$ python -q
>>> import numpy as np
>>> np.set_printoptions(precision=2, suppress=True, linewidth=140, sign=" ")
>>> data = np.vander(np.arange(5) - 3, 4, increasing=True)
>>> data
array([[  1,  -3,   9, -27],
       [  1,  -2,   4,  -8],
       [  1,  -1,   1,  -1],
       [  1,   0,   0,   0],
       [  1,   1,   1,   1]])
>>> O, r_ = np.linalg.qr(data)
>>> print(O.shape, r_.shape)
(5, 4) (4, 4)
>>> np.allclose(r_.T @ r_, data.T @ data)
True
>>> print(np.abs(np.diag(r_)))
[ 2.24  3.16  3.74  3.79]
>>> hat = data @ np.linalg.solve(data.T @ data, data.T)
>>> np.allclose(hat @ hat, hat)
True
>>> np.diag(hat)
array([ 0.99,  0.77,  0.49,  0.77,  0.99])
>>> np.round(np.linalg.eigvalsh(hat), 2) + 0
array([ 0.,  1.,  1.,  1.,  1.])
>>> np.round((np.eye(5) - hat) @ data, 2) + 0
array([[ 0.,  0.,  0.,  0.],
       [ 0.,  0.,  0.,  0.],
       [ 0.,  0.,  0.,  0.],
       [ 0.,  0.,  0.,  0.],
       [ 0.,  0.,  0.,  0.]])
>>> t3 = np.stack([data, 5 * data, data[::-1]])
>>> print(np.einsum("bij,cij->bc", t3, t3))
[[  914  4570   -34]
 [ 4570 22850  -170]
 [  -34  -170   914]]
>>> E = np.load("run5.npy")
>>> E
array([[ 1,  0,  0,  0],
       [ 2,  1,  0,  0],
       [ 1,  3,  1,  0],
       [ 0,  3,  0,  1]])
>>> evals, evecs = np.linalg.eig(E)
>>> np.sort(np.linalg.eigvals(np.linalg.inv(E)))
array([ 1.,  1.,  1.,  1.])
>>> np.sort(np.linalg.eigvals(E.T))
array([ 1.,  1.,  1.,  1.])
>>> np.prod(evals)
np.float64(1.0)
>>> evals
array([ 1.,  1.,  1.,  1.])
>>> arr = np.array([[0, 0, 0, -2, 0],
...     [0, 0, 0, 0, 0],
...     [0, 0, 0, 0, -2],
...     [0, 2, 0, 0, 0],
...     [0, 0, 2, 0, 0]])
>>> np.abs(np.diag(np.linalg.qr(arr)[1])) > 1e-9
array([False,  True,  True, False,  True])
>>> np.allclose(arr[:-1].T @ np.linalg.lstsq(arr[:-1].T, arr[-1])[0], arr[-1])
False
>>> arr @ np.linalg.pinv(arr) @ arr
array([[ 0.,  0.,  0., -2.,  0.],
       [ 0.,  0.,  0.,  0.,  0.],
       [ 0.,  0.,  0.,  0., -2.],
       [ 0.,  2.,  0.,  0.,  0.],
       [ 0.,  0.,  2.,  0.,  0.]])
>>> np.linalg.pinv(arr)
array([[ 0. ,  0. ,  0. ,  0. ,  0. ],
       [ 0. ,  0. ,  0. ,  0.5,  0. ],
       [ 0. ,  0. ,  0. ,  0. ,  0.5],
       [-0.5,  0. ,  0. ,  0. ,  0. ],
       [ 0. ,  0. , -0.5,  0. ,  0. ]])
>>> arr[:, 0] @ arr[:, 4]
np.int64(0)
>>> np.linalg.svd(arr, compute_uv=False)
array([ 2.,  2.,  2.,  2.,  0.])
>>> print(np.linalg.norm(arr, axis=0))
[ 0.  2.  2.  2.  2.]
>>> arr.T @ arr
array([[ 0,  0,  0,  0,  0],
       [ 0,  4,  0,  0,  0],
       [ 0,  0,  4,  0,  0],
       [ 0,  0,  0,  4,  0],
       [ 0,  0,  0,  0,  4]])
>>> arr @ arr.T
array([[ 4,  0,  0,  0,  0],
       [ 0,  0,  0,  0,  0],
       [ 0,  0,  4,  0,  0],
       [ 0,  0,  0,  4,  0],
       [ 0,  0,  0,  0,  4]])
>>> np.linalg.cond(arr) > 100
np.True_
>>> np.argsort(-np.linalg.norm(arr, axis=0).round(6), kind="stable")[:3]
array([ 1,  2,  3])
>>> print(np.linalg.matrix_rank(arr, rtol=0.1))
4
>>> round(np.linalg.norm(arr, 2) / np.linalg.norm(arr), 2)
np.float64(0.5)
>>> X = np.load("case18.npy")
>>> X
array([[ 2.3,  0.9,  0.6,  1. ],
       [-0.6,  1. ,  0. , -1. ],
       [-0.4,  0.6, -0.4,  0.6],
       [-0.5, -0.8, -0.6,  1.4],
       [-0.4, -0.3, -0.7, -0.7],
       [ 0.6,  2.9,  0. , -0.2],
       [-0.3, -0.3,  0. , -0.3],
       [-1.4,  1.1,  1.5, -0.8],
       [-2.4, -0.8,  1.5,  1.9],
       [ 1.5,  1. ,  0.4,  1.9],
       [ 0.3, -0.1,  2.8, -0.4],
       [ 1. ,  1.2, -0.3, -0.7],
       [ 0.7, -1.3, -1.5,  0.9],
       [-0.1,  0.4,  0.3, -1.3],
       [ 0.8,  0.3,  0.4,  1.7],
       [-1.1,  0.5, -1.7,  0.8],
       [-0.6, -1.3,  0.9, -1.4],
       [ 1.1,  1.2, -0.3, -0.4],
       [-0.7,  0.1,  1. ,  0.5],
       [ 1.1,  1.5,  0.8, -1. ],
       [ 0.7, -1. , -0.2,  1.5],
       [-1.5, -0.1,  1.3,  1.8],
       [-1.5, -2.4, -0.3, -1.8],
       [ 0.5, -1.7,  1.5,  0.4]])
>>> hat = X @ np.linalg.solve(X.T @ X, X.T)
>>> np.allclose(hat @ hat, hat)
True
>>> print(round(np.trace(hat), 2))
4.0
>>> np.linalg.matrix_rank(np.eye(24) - hat)
np.int64(20)
>>> Xs = X - X.mean(axis=1)
Traceback (most recent call last):
  File "<python-input-42>", line 1, in <module>
    Xs = X - X.mean(axis=1)
         ~~^~~~~~~~~~~~~~~~
ValueError: operands could not be broadcast together with shapes (24,4) (24,) 
>>> Xs = X - X.mean(axis=0)
>>> U, sigma, VT = np.linalg.svd(Xs, full_matrices=False)
>>> sigma ** 2 / (sigma ** 2).sum()
array([ 0.36,  0.27,  0.21,  0.15])
>>> VT[0] * np.sign(VT[0, np.abs(VT[0]).argmax()])
array([ 0.65,  0.76, -0.1 ,  0.02])
>>> np.abs(U[:, 0]).argmax()
np.int64(22)
>>> np.searchsorted(np.cumsum(sigma ** 2) / (sigma ** 2).sum(), 0.9) + 1
np.int64(4)
>>> Xs = (X - X.mean(axis=0)) / X.std(axis=0)
>>> Xs.std(axis=0)
array([ 1.,  1.,  1.,  1.])
>>> print(np.argwhere(np.abs(Xs) > 2))
[[  0   0]
 [  5   1]
 [  8   0]
 [ 10   2]
 [ 22   1]]
>>> beta = np.linalg.lstsq(np.delete(Xs, 1, axis=1), Xs[:, 1])[0]
>>> print(np.round(1 - np.var(Xs[:, 1] - np.delete(Xs, 1, axis=1) @ beta), 2))
0.15
>>> np.abs(beta).argmax()
np.int64(0)
>>> W0 = np.loadtxt("x.csv", delimiter=",")
>>> W0
array([[ 0.,  1.],
       [ 1.,  0.]])
>>> [round(float(np.linalg.det(W0[:i, :i])), 2) + 0 for i in range(1, 3)]
[0.0, -1.0]
>>> evals, evecs = np.linalg.eig(W0)
>>> print(np.prod(evals))
-1.0
>>> np.sort(np.linalg.eigvals(W0.T))
array([-1.,  1.])
>>> np.sort(np.linalg.eigvals(np.linalg.inv(W0)))
array([-1.,  1.])
>>> O = E.astype(float).copy()
>>> for j in range(4):
...     O[:, j] -= O[:, :j] @ (O[:, :j].T @ O[:, j])
...     O[:, j] /= np.linalg.norm(O[:, j])
... 
>>> np.round(O.T @ O, 2) + 0
array([[ 1.,  0.,  0.,  0.],
       [ 0.,  1.,  0.,  0.],
       [ 0.,  0.,  1.,  0.],
       [ 0.,  0.,  0.,  1.]])
>>> O
array([[ 0.41, -0.22, -0.06,  0.88],
       [ 0.82, -0.17, -0.33, -0.44],
       [ 0.41,  0.56,  0.72,  0.  ],
       [ 0.  ,  0.78, -0.61,  0.15]])
>>> G = O.T @ O
>>> print(np.linalg.svd(O, compute_uv=False) ** 2)
[ 1.  1.  1.  1.]
>>> np.allclose(G, G.T)
True
>>> print(np.diag(G))
[ 1.  1.  1.  1.]
>>> G.round(2) + 0
array([[ 1.,  0.,  0.,  0.],
       [ 0.,  1.,  0.,  0.],
       [ 0.,  0.,  1.,  0.],
       [ 0.,  0.,  0.,  1.]])
>>> np.linalg.matrix_rank(G)
np.int64(4)
>>> J = np.load("dump.npy")
>>> J
array([[ 79,  -3,  -2, -44],
       [ -3, 162,  75,  44],
       [ -2,  75, 106, 104],
       [-44,  44, 104, 168]])
>>> evals, evecs = np.linalg.eigh(J)
>>> x0 = np.array([3, -3, 0, 2])
>>> (np.sign(evecs[:, -1].round(6)) == np.sign(evecs[0, -1].round(6))).astype(int)
array([ 1,  0,  0,  0])
>>> np.linalg.eigvalsh(J[1:, 1:])
array([  18.54,  122.19,  295.27])
>>> evecs * np.sqrt(evals) @ evecs.T
array([[ 8.55, -0.12,  0.62, -2.33],
       [-0.12, 12.22,  3.39,  1.11],
       [ 0.62,  3.39,  8.24,  5.12],
       [-2.33,  1.11,  5.12, 11.63]])
>>> print(evecs * np.abs(evals) @ evecs.T)
[[ 79.  -3.  -2. -44.]
 [ -3. 162.  75.  44.]
 [ -2.  75. 106. 104.]
 [-44.  44. 104. 168.]]
>>> U, sigma, VT = np.linalg.svd(J, full_matrices=False)
>>> np.round(U.T @ U, 2) + 0
array([[ 1.,  0.,  0.,  0.],
       [ 0.,  1.,  0.,  0.],
       [ 0.,  0.,  1.,  0.],
       [ 0.,  0.,  0.,  1.]])
>>> (sigma > 1e-8).sum()
np.int64(4)
>>> np.round(VT @ VT.T, 2) + 0
array([[ 1.,  0.,  0.,  0.],
       [ 0.,  1.,  0.,  0.],
       [ 0.,  0.,  1.,  0.],
       [ 0.,  0.,  0.,  1.]])
>>> print(np.round(U.T @ J @ VT.T, 2) + 0)
[[ 299.67    0.      0.      0.  ]
 [   0.    132.38    0.      0.  ]
 [   0.      0.     71.7     0.  ]
 [   0.      0.      0.     11.24]]
>>> round(np.sqrt((sigma ** 2).sum()), 2), np.round(np.linalg.norm(J), 2)
(np.float64(335.55), np.float64(335.55))
>>> sigma
array([ 299.67,  132.38,   71.7 ,   11.24])
>>> np.allclose(U * sigma @ VT, J)
True
>>> np.abs(U[:, 0]).round(6).argmax()
np.int64(3)
>>> G = J.T @ J
>>> print((J @ J.T).shape)
(4, 4)
>>> np.trace(G), (J ** 2).sum()
(np.int64(112597), np.int64(112597))
>>> np.linalg.matrix_rank(G)
np.int64(4)
>>> G
array([[  8190,  -2809,  -5171, -11208],
       [ -2809,  33814,  24682,  22452],
       [ -5171,  24682,  27681,  31884],
       [-11208,  22452,  31884,  42912]])
>>> Y = np.array([[2], [-5], [3], [1]])
>>> Z = np.array([[0, -2, 1, 0]])
>>> F = Y @ Z
>>> F
array([[ 0, -4,  2,  0],
       [ 0, 10, -5,  0],
       [ 0, -6,  3,  0],
       [ 0, -2,  1,  0]])
>>> rank = np.linalg.matrix_rank(F)
>>> rank
np.int64(1)
>>> ns = np.linalg.svd(F)[2][rank:].T
>>> ns @ ns.T
array([[ 1. ,  0. ,  0. ,  0. ],
       [ 0. ,  0.2,  0.4,  0. ],
       [ 0. ,  0.4,  0.8,  0. ],
       [ 0. ,  0. ,  0. ,  1. ]])
>>> np.linalg.matrix_rank(F.T @ F), np.linalg.matrix_rank(F @ F.T)
(np.int64(1), np.int64(1))
>>> np.round(F @ ns, 2) + 0
array([[ 0.,  0.,  0.],
       [ 0.,  0.,  0.],
       [ 0.,  0.,  0.],
       [ 0.,  0.,  0.]])
>>> np.allclose(F @ ns, 0)
True
>>> ns.shape
(4, 3)
>>> np.linalg.matrix_power(W0, 2)
array([[ 1.,  0.],
       [ 0.,  1.]])
>>> print(W0.sum(axis=1))
[ 1.  1.]
>>> print(W0 @ np.ones(2))
[ 1.  1.]
>>> pr = np.eye(2)[1]
>>> for _ in range(3):
...     pr = pr @ W0
...     print(pr.round(2))
... 
[ 1.  0.]
[ 0.  1.]
[ 1.  0.]
>>> M = np.load("out17.npy")
>>> M
array([[ 1.  ,  0.5 ,  0.25],
       [ 0.5 ,  1.  ,  0.5 ],
       [ 0.25,  0.5 ,  1.  ]])
>>> print(np.linalg.norm(M, axis=1).argmax())
1
>>> np.linalg.norm(M, axis=1)
array([ 1.15,  1.22,  1.15])
>>> round(np.linalg.norm(M[0] - M[2]), 2)
np.float64(1.06)
>>> print(np.round(np.linalg.norm(M, "nuc"), 2))
3.0
